$ ipython --no-banner

In [1]: import numpy as np

In [2]: np.set_printoptions(precision=2, suppress=True, linewidth=120, legacy="1.25")

In [3]: rnd = lambda a: np.round(a, 2) + 0

In [4]: O, _ = np.linalg.qr(np.array([[0.1, -0.4], [-0.9, -0.6], [-0.4, 0.1]]))

In [5]: mat = O @ O.T

In [6]: rnd(mat)
Out[6]: 
array([[ 0.65,  0.16, -0.45],
       [ 0.16,  0.93,  0.2 ],
       [-0.45,  0.2 ,  0.43]])

In [7]: # applying it twice changes nothing

In [8]: w, vecs = np.linalg.eigh(mat)

In [9]: (w > 1e-8).sum(), (w < -1e-8).sum()
Out[9]: (2, 0)

In [10]: rnd(vecs @ np.diag(w) @ vecs.T)
Out[10]: 
array([[ 0.65,  0.16, -0.45],
       [ 0.16,  0.93,  0.2 ],
       [-0.45,  0.2 ,  0.43]])

In [11]: rnd(np.linalg.eigvalsh(mat + 4 * np.eye(3)))
Out[11]: array([4., 5., 5.])

In [12]: rnd(w)
Out[12]: array([0., 1., 1.])

In [13]: J = 0.9 ** np.abs(np.subtract.outer(np.arange(4), np.arange(4)))

In [14]: rnd(J)
Out[14]: 
array([[1.  , 0.9 , 0.81, 0.73],
       [0.9 , 1.  , 0.9 , 0.81],
       [0.81, 0.9 , 1.  , 0.9 ],
       [0.73, 0.81, 0.9 , 1.  ]])

In [15]: # symmetric, so the eigenvalues are real

In [16]: O, R = np.linalg.qr(J)

In [17]: O.shape, R.shape
Out[17]: ((4, 4), (4, 4))

In [18]: rnd(O.T @ O)
Out[18]: 
array([[1., 0., 0., 0.],
       [0., 1., 0., 0.],
       [0., 0., 1., 0.],
       [0., 0., 0., 1.]])

In [19]: rnd(R)
Out[19]: 
array([[-1.73, -1.8 , -1.78, -1.68],
       [ 0.  , -0.17, -0.27, -0.3 ],
       [ 0.  ,  0.  , -0.16, -0.23],
       [ 0.  ,  0.  ,  0.  ,  0.14]])

In [20]: np.trace(O @ O.T)
Out[20]: 4.0

In [21]: rnd(np.abs(np.diag(R)))
Out[21]: array([1.73, 0.17, 0.16, 0.14])

In [22]: rng = np.random.default_rng(935)

In [23]: z = rng.permutation(3)

In [24]: z
Out[24]: array([0, 2, 1])

In [25]: A2 = mat[z][:, z]

In [26]: rnd(np.linalg.det(A2)), rnd(np.linalg.det(mat[z]))
Out[26]: (0.0, 0.0)

In [27]: rnd(np.sort(np.abs(np.linalg.eigvals(A2))))
Out[27]: array([0., 1., 1.])

In [28]: rnd(np.trace(A2))
Out[28]: 2.0
